$ ipython --no-banner

In [1]: import numpy as np

In [2]: np.set_printoptions(precision=2, suppress=True, linewidth=200, sign=" ")

In [3]: A = np.load("dump.npy")

In [4]: A
Out[4]: 
array([[ 2,  6, -6],
       [ 1,  3, -3],
       [-1, -3,  3],
       [ 1,  3, -3]])

In [5]: def softmax(z):
   ...:     e = np.exp(z - z.max(axis=-1, keepdims=True))
   ...:     return e / e.sum(axis=-1, keepdims=True)
   ...: 

In [6]: np.round(softmax(A[1] + 3), 2) + 0
Out[6]: array([ 0.12,  0.88,  0.  ])

In [7]: S = A @ A.T / np.sqrt(3)

In [8]: np.round(softmax(S), 2) + 0
Out[8]: 
array([[ 1.,  0.,  0.,  0.],
       [ 1.,  0.,  0.,  0.],
       [ 0.,  0.,  1.,  0.],
       [ 1.,  0.,  0.,  0.]])

In [9]: np.round(softmax(S + np.triu(np.full(S.shape, -np.inf), 1)), 2) + 0
Out[9]: 
array([[ 1.,  0.,  0.,  0.],
       [ 1.,  0.,  0.,  0.],
       [ 0.,  0.,  1.,  0.],
       [ 1.,  0.,  0.,  0.]])

In [10]: rk = np.linalg.matrix_rank(A)

In [11]: rk
Out[11]: np.int64(1)

In [12]: ns = np.linalg.svd(A)[2][rk:].T

In [13]: np.linalg.matrix_rank(A.T @ A), np.linalg.matrix_rank(A @ A.T)
Out[13]: (np.int64(1), np.int64(1))

In [14]: np.round(A @ ns, 2) + 0
Out[14]: 
array([[ 0.,  0.],
       [ 0.,  0.],
       [ 0.,  0.],
       [ 0.,  0.]])

In [15]: [int(np.linalg.matrix_rank(A[:i])) for i in range(1, len(A) + 1)]
Out[15]: [1, 1, 1, 1]

In [16]: [int(np.linalg.matrix_rank(A[:, :j + 1])) for j in range(3)]
Out[16]: [1, 1, 1]

In [17]: ns @ ns.T
Out[17]: 
array([[ 0.95, -0.16,  0.16],
       [-0.16,  0.53,  0.47],
       [ 0.16,  0.47,  0.53]])

In [18]: np.allclose(A @ ns, 0)
Out[18]: True

In [19]: [int(np.linalg.matrix_rank(np.delete(A, i, axis=0))) for i in range(4)]
Out[19]: [1, 1, 1, 1]

In [20]: Uu, sv, VT = np.linalg.svd(A)

In [21]: V = VT[:(sv > 1e-8).sum()]

In [22]: rng = np.random.default_rng(427395)

In [23]: vec = A[3] + -2 * A[0] + rng.integers(2) * np.eye(3)[0]

In [24]: vec
Out[24]: array([-2., -9.,  9.])

In [25]: V.T @ V
Out[25]: 
array([[ 0.05,  0.16, -0.16],
       [ 0.16,  0.47, -0.47],
       [-0.16, -0.47,  0.47]])

In [26]: np.diag(V.T @ V)
Out[26]: array([ 0.05,  0.47,  0.47])

In [27]: out = np.array([[3, 3], [1, 3]])

In [28]: cent = np.kron(out, A)

In [29]: cent.shape
Out[29]: (8, 6)

In [30]: np.round(np.linalg.norm(cent, 2), 2), round(float(np.linalg.norm(out, 2) * np.linalg.norm(A, 2)), 2)
Out[30]: (np.float64(59.53), 59.53)

In [31]: cent
Out[31]: 
array([[  6,  18, -18,   6,  18, -18],
       [  3,   9,  -9,   3,   9,  -9],
       [ -3,  -9,   9,  -3,  -9,   9],
       [  3,   9,  -9,   3,   9,  -9],
       [  2,   6,  -6,   6,  18, -18],
       [  1,   3,  -3,   3,   9,  -9],
       [ -1,  -3,   3,  -3,  -9,   9],
       [  1,   3,  -3,   3,   9,  -9]])

In [32]: round(float(np.trace(np.linalg.pinv(A) @ A)), 2)
Out[32]: 1.0

In [33]: np.abs(np.diag(np.linalg.qr(A)[1])) > 1e-9
Out[33]: array([ True, False, False])

In [34]: try:
    ...:     np.linalg.inv(A)
    ...: except np.linalg.LinAlgError as e:
    ...:     print(repr(e))
    ...: 
LinAlgError('Last 2 dimensions of the array must be square')

In [35]: feats = np.loadtxt("block8.csv", delimiter=",")

In [36]: feats
Out[36]: 
array([[ -3.,  -3.,  -2.],
       [ -4.,  -5.,  -1.],
       [ -1.,  -5.,  -2.],
       [  2.,  -7.,   1.],
       [  1.,  -8.,  -2.],
       [  1., -11.,   0.],
       [  3., -12.,  -2.],
       [  2., -10.,  -4.],
       [  0., -12.,  -5.],
       [  1.,  -9.,  -7.],
       [  2.,  -7., -10.],
       [  5.,  -8.,  -8.],
       [  7., -10., -11.],
       [  6.,  -8., -13.],
       [  9., -11., -14.],
       [  6., -14., -13.],
       [  7., -16., -13.],
       [  8., -18., -11.]])

In [37]: hat = feats @ np.linalg.solve(feats.T @ feats, feats.T)

In [38]: np.round(np.linalg.eigvalsh(hat), 2) + 0
Out[38]: array([ 0.,  0.,  0.,  0.,  0.,  0.,  0.,  0.,  0.,  0.,  0.,  0.,  0.,  0.,  0.,  1.,  1.,  1.])

In [39]: np.diag(hat)
Out[39]: array([ 0.19,  0.28,  0.07,  0.18,  0.07,  0.23,  0.21,  0.07,  0.19,  0.12,  0.2 ,  0.07,  0.14,  0.21,  0.25,  0.14,  0.15,  0.23])

In [40]: out = np.array([[0, 0], [5, 4]])

In [41]: cent = np.array([[6, 4], [7, 7]])

In [42]: K = np.block([[out, np.array([[-1, 2], [-1, 1]])], [np.zeros((2, 2)), cent]])

In [43]: K
Out[43]: 
array([[ 0.,  0., -1.,  2.],
       [ 5.,  4., -1.,  1.],
       [ 0.,  0.,  6.,  4.],
       [ 0.,  0.,  7.,  7.]])

In [44]: cent = feats[[14, 4]].astype(float)

In [45]: for _ in range(5):
    ...:     idx = np.linalg.norm(feats[:, None] - cent, axis=-1).argmin(axis=1)
    ...:     cent = np.array([feats[idx == j].mean(axis=0) for j in range(2)])
    ...: 

In [46]: idx
Out[46]: array([ 1,  1,  1,  1,  1,  1,  1,  1,  1,  1,  1,  1,  0,  0,  0,  0,  0,  0])

In [47]: np.bincount(idx)
Out[47]: array([  6,  12])

In [48]: K @ K
Out[48]: 
array([[ 0.,  0.,  8., 10.],
       [20., 16., -8., 17.],
       [ 0.,  0., 64., 52.],
       [ 0.,  0., 91., 77.]])

In [49]: np.round(np.abs(np.linalg.eigvals(K)).max(), 2)
Out[49]: np.float64(11.82)

In [50]: np.allclose(K @ K.T, K.T @ K)
Out[50]: False

In [51]: (K + K.T) / 2
Out[51]: 
array([[ 0. ,  2.5, -0.5,  1. ],
       [ 2.5,  4. , -0.5,  0.5],
       [-0.5, -0.5,  6. ,  5.5],
       [ 1. ,  0.5,  5.5,  7. ]])

In [52]: np.round(np.linalg.det(K), 2)
Out[52]: np.float64(0.0)

In [53]: r0 = np.array([2, -2, -2, -1])

In [54]: X = 5 * np.eye(4) + np.outer(r0, r0)

In [55]: X
Out[55]: 
array([[ 9., -4., -4., -2.],
       [-4.,  9.,  4.,  2.],
       [-4.,  4.,  9.,  2.],
       [-2.,  2.,  2.,  6.]])

In [56]: vec = np.array([2, -3, 2, -1])

In [57]: y = X @ vec

In [58]: coef, lr = np.zeros(4), 1 / np.linalg.norm(X, 2) ** 2

In [59]: for i in range(150):
    ...:     coef -= lr * X.T @ (X @ coef - y)
    ...:     if i % 50 == 0: print(i, round(np.linalg.norm(X @ coef - y), 2))
    ...: 
0 17.41
50 0.31
100 0.01

In [60]: round(float(np.linalg.cond(X)), 2)
Out[60]: 3.6

In [61]: L = np.linalg.cholesky(X)

In [62]: L
Out[62]: 
array([[ 3.  ,  0.  ,  0.  ,  0.  ],
       [-1.33,  2.69,  0.  ,  0.  ],
       [-1.33,  0.83,  2.56,  0.  ],
       [-0.67,  0.41,  0.3 ,  2.3 ]])

In [63]: mat = np.load("out13.npy")

In [64]: mat
Out[64]: 
array([[ 0,  2,  0,  0],
       [ 0,  1,  0,  0],
       [ 0,  0,  0,  0],
       [ 0,  0,  0,  0]])

In [65]: # column 1 dominates

In [66]: round(np.linalg.norm(mat, "nuc"), 2)
Out[66]: np.float64(2.24)

In [67]: round(np.linalg.norm(mat[2], 1), 2), round(np.linalg.norm(mat[2], np.inf), 2)
Out[67]: (np.float64(0.0), np.float64(0.0))

In [68]: Uu, sv, VT = np.linalg.svd(mat, full_matrices=False)

In [69]: VT @ VT.T
Out[69]: 
array([[ 1.,  0.,  0.,  0.],
       [ 0.,  1.,  0.,  0.],
       [ 0.,  0.,  1.,  0.],
       [ 0.,  0.,  0.,  1.]])

In [70]: np.round(Uu.T @ Uu, 2) + 0
Out[70]: 
array([[ 1.,  0.,  0.,  0.],
       [ 0.,  1.,  0.,  0.],
       [ 0.,  0.,  1.,  0.],
       [ 0.,  0.,  0.,  1.]])

In [71]: (sv > 1e-8).sum()
Out[71]: np.int64(1)

In [72]: Uu.T @ mat @ VT.T
Out[72]: 
array([[ 2.24,  0.  ,  0.  ,  0.  ],
       [ 0.  ,  0.  ,  0.  ,  0.  ],
       [ 0.  ,  0.  ,  0.  ,  0.  ],
       [ 0.  ,  0.  ,  0.  ,  0.  ]])

In [73]: t3 = np.stack([mat, -3 * mat, mat[::-1]])

In [74]: (t3 @ mat.T).shape
Out[74]: (3, 4, 4)

In [75]: np.linalg.matrix_rank(t3.reshape(3, -1))
Out[75]: np.int64(2)

In [76]: np.linalg.norm(t3, axis=(1, 2))
Out[76]: array([ 2.24,  6.71,  2.24])

In [77]: m1 = np.load("w.npy")

In [78]: m1
Out[78]: 
array([[ 0, -2,  0],
       [ 0,  0, -1],
       [ 0,  0,  0],
       [ 0, -2, -1]])

In [79]: rk = np.linalg.matrix_rank(m1)

In [80]: rk
Out[80]: np.int64(2)

In [81]: ns = np.linalg.svd(m1)[2][rk:].T

In [82]: ns.shape
Out[82]: (3, 1)

In [83]: m1 @ ns
Out[83]: 
array([[ 0.],
       [ 0.],
       [ 0.],
       [ 0.]])

In [84]: Uu, sv, VT = np.linalg.svd(K)

In [85]: np.argmax(sv[:-1] / (sv[1:] + 1e-6)) + 1
Out[85]: np.int64(3)

In [86]: out = Uu[:, :3] @ np.diag(sv[:3]) @ VT[:3]

In [87]: out.round(2) + 0
Out[87]: 
array([[ 0.,  0., -1.,  2.],
       [ 5.,  4., -1.,  1.],
       [ 0.,  0.,  6.,  4.],
       [ 0.,  0.,  7.,  7.]])

In [88]: round(float(np.abs(K - out).max()), 2)
Out[88]: 0.0

In [89]: round(np.linalg.norm(K - out) / np.linalg.norm(K), 2)
Out[89]: np.float64(0.0)

In [90]: J = np.load("case12.npy")

In [91]: J
Out[91]: 
array([[ 5,  0, -3, -5],
       [ 1,  4,  1, -3],
       [ 1,  5,  1, -3],
       [ 1,  4,  1, -3]])

In [92]: out = np.array([[3, 2, -3], [3, 2, -3], [3, -3, 0], [2, 2, 1]])

In [93]: np.linalg.matrix_rank(np.vstack([J, out.T]))
Out[93]: np.int64(4)

In [94]: out.T @ J.T
Out[94]: 
array([[ -4,  12,  15,  12],
       [  9,   1,   3,   1],
       [-20, -18, -21, -18]])

In [95]: np.linalg.matrix_rank(J @ out)
Out[95]: np.int64(3)

In [96]: np.einsum("ij->j", J)
Out[96]: array([  8,  13,   0, -14])

In [97]: np.einsum("ik,kj->ji", J, out)
Out[97]: 
array([[ -4,  12,  15,  12],
       [  9,   1,   3,   1],
       [-20, -18, -21, -18]])

In [98]: Uu, sv, VT = np.linalg.svd(J)

In [99]: V = VT[:(sv > 1e-8).sum()]

In [100]: vec = J[2] + -1 * J[3] + rng.integers(2) * np.eye(4)[0]

In [101]: vec
Out[101]: array([ 1.,  1.,  0.,  0.])

In [102]: np.linalg.matrix_rank(np.vstack([J, vec]))
Out[102]: np.int64(4)

In [103]: np.round(V.T @ V, 2) + 0
Out[103]: 
array([[ 0.46,  0.  , -0.39, -0.31],
       [ 0.  ,  1.  ,  0.  ,  0.  ],
       [-0.39,  0.  ,  0.72, -0.22],
       [-0.31,  0.  , -0.22,  0.82]])

In [104]: np.linalg.matrix_rank(J, rtol=0.1)
Out[104]: np.int64(2)

In [105]: [round(float(x), 2) for x in np.linalg.svd(J, compute_uv=False)[:3]]
Out[105]: [10.37, 6.43, 0.4]

In [106]: round(float(np.linalg.norm(J, 2) / np.linalg.norm(J)), 2)
Out[106]: 0.85

In [107]: np.argsort(-np.linalg.norm(J, axis=0).round(6), kind="stable")[:3]
Out[107]: array([ 1,  3,  0])

In [108]: W0 = np.loadtxt("test19.csv", delimiter=",")

In [109]: W0
Out[109]: 
array([[ 5.,  5.,  1.,  1.],
       [ 0.,  0.,  4.,  0.],
       [ 0.,  0.,  2.,  3.],
       [ 0.,  0.,  0.,  2.]])

In [110]: # looks like rank 3

In [111]: Uu, sv, VT = np.linalg.svd(W0)

In [112]: sv.round(2) + 0
Out[112]: array([ 7.31,  4.69,  3.09,  0.  ])

In [113]: out = Uu[:, :3] @ np.diag(sv[:3]) @ VT[:3]

In [114]: np.linalg.matrix_rank(out)
Out[114]: np.int64(3)

In [115]: out.round(2) + 0
Out[115]: 
array([[ 5.,  5.,  1.,  1.],
       [ 0.,  0.,  4.,  0.],
       [ 0.,  0.,  2.,  3.],
       [ 0.,  0.,  0.,  2.]])

In [116]: np.linalg.cond(W0) > 100
Out[116]: np.True_

In [117]: round(np.linalg.norm(W0, 2) / np.linalg.norm(W0), 2)
Out[117]: np.float64(0.79)

In [118]: Uu, sv, VT = np.linalg.svd(W0)

In [119]: V = VT[:(sv > 1e-8).sum()]

In [120]: vec = W0[1] + 4 * W0[0] + rng.integers(2) * np.eye(4)[2]

In [121]: vec
Out[121]: array([ 20.,  20.,   9.,   4.])

In [122]: np.allclose(V.T @ V @ vec, vec)
Out[122]: True

In [123]: np.round(V.T @ V, 2) + 0
Out[123]: 
array([[ 0.5,  0.5,  0. ,  0. ],
       [ 0.5,  0.5,  0. ,  0. ],
       [ 0. ,  0. ,  1. ,  0. ],
       [ 0. ,  0. ,  0. ,  1. ]])

In [124]: G = W0.T @ W0

In [125]: np.allclose(G, G.T)
Out[125]: True

In [126]: np.linalg.matrix_rank(G)
Out[126]: np.int64(3)

In [127]: np.trace(G), (W0 ** 2).sum()
Out[127]: (np.float64(85.0), np.float64(85.0))

In [128]: G
Out[128]: 
array([[ 25.,  25.,   5.,   5.],
       [ 25.,  25.,   5.,   5.],
       [  5.,   5.,  21.,   7.],
       [  5.,   5.,   7.,  14.]])

In [129]: W = np.array([[3, 1, -1, 3], [-1, 2, 0, 3], [1, -1, 3, -1]])

In [130]: coef = np.array([0, -1, -2, 0])

In [131]: H = np.maximum(A @ W + coef, 0)

In [132]: (H > 0).astype(int)
Out[132]: 
array([[ 0,  1,  0,  1],
       [ 0,  1,  0,  1],
       [ 1,  0,  1,  0],
       [ 0,  1,  0,  1]])

In [133]: cent = np.array([[5, 3, -2], [-1, -3, 4], [-5, -5, 0], [3, 3, 2]])

In [134]: (H @ cent).round(6).argmax(axis=1)
Out[134]: array([ 2,  2,  2,  2])
